% ipython --no-banner

In [1]: import numpy as np

In [2]: np.set_printoptions(precision=2, suppress=True, linewidth=120, sign=" ")

In [3]: def tidy(a):
   ...:     return np.round(a, 2) + 0
   ...: 

In [4]: X = np.loadtxt("out11.csv", delimiter=",")

In [5]: X
Out[5]: 
array([[  2.,   2.,   2.,   2.,   2.,   2.],
       [  2.,   4.,   4.,   4.,   4.,   4.],
       [  2.,   4.,   6.,   6.,   6.,   6.],
       [  2.,   4.,   6.,   8.,   8.,   8.],
       [  2.,   4.,   6.,   8.,  10.,  10.],
       [  2.,   4.,   6.,   8.,  10.,  12.]])

In [6]: ev, vecs = np.linalg.eigh(X)

In [7]: vec = np.array([-1, 0, -2, -1, 3, -2])

In [8]: (np.sign(vecs[:, -1].round(6)) == np.sign(vecs[0, -1].round(6))).astype(int)
Out[8]: array([ 1,  1,  1,  1,  1,  1])

In [9]: vec @ X @ vec
Out[9]: np.float64(44.0)

In [10]: tidy(np.linalg.eigvalsh(X[1:, 1:]))
Out[10]: array([  0.55,   0.74,   1.3 ,   3.58,  33.83])

In [11]: tidy(vec @ X @ vec / (vec @ vec)), tidy(ev[0]), tidy(ev[-1])
Out[11]: (np.float64(2.32), np.float64(0.53), np.float64(34.41))

In [12]: tidy(vecs * np.abs(ev) @ vecs.T)
Out[12]: 
array([[  2.,   2.,   2.,   2.,   2.,   2.],
       [  2.,   4.,   4.,   4.,   4.,   4.],
       [  2.,   4.,   6.,   6.,   6.,   6.],
       [  2.,   4.,   6.,   8.,   8.,   8.],
       [  2.,   4.,   6.,   8.,  10.,  10.],
       [  2.,   4.,   6.,   8.,  10.,  12.]])

In [13]: rng = np.random.default_rng(6277)

In [14]: idx = rng.permutation(6)

In [15]: idx
Out[15]: array([ 0,  5,  1,  2,  4,  3])

In [16]: B = X[idx][:, idx]

In [17]: tidy(np.linalg.det(B)), tidy(np.linalg.det(X[idx]))
Out[17]: (np.float64(64.0), np.float64(-64.0))

In [18]: np.diag(B)
Out[18]: array([  2.,  12.,   4.,   6.,  10.,   8.])

In [19]: tidy(np.sort(np.abs(np.linalg.eigvals(B))))
Out[19]: array([  0.53,   0.64,   0.89,   1.55,   3.98,  34.41])

In [20]: np.trace(X)
Out[20]: np.float64(42.0)

In [21]: X.inv()
AttributeError: 'numpy.ndarray' object has no attribute 'inv'


In [22]: tidy(np.abs(np.linalg.eigvals(X)).max())
Out[22]: np.float64(34.41)

In [23]: assert X == X.T
ValueError: The truth value of an array with more than one element is ambiguous. Use a.any() or a.all()
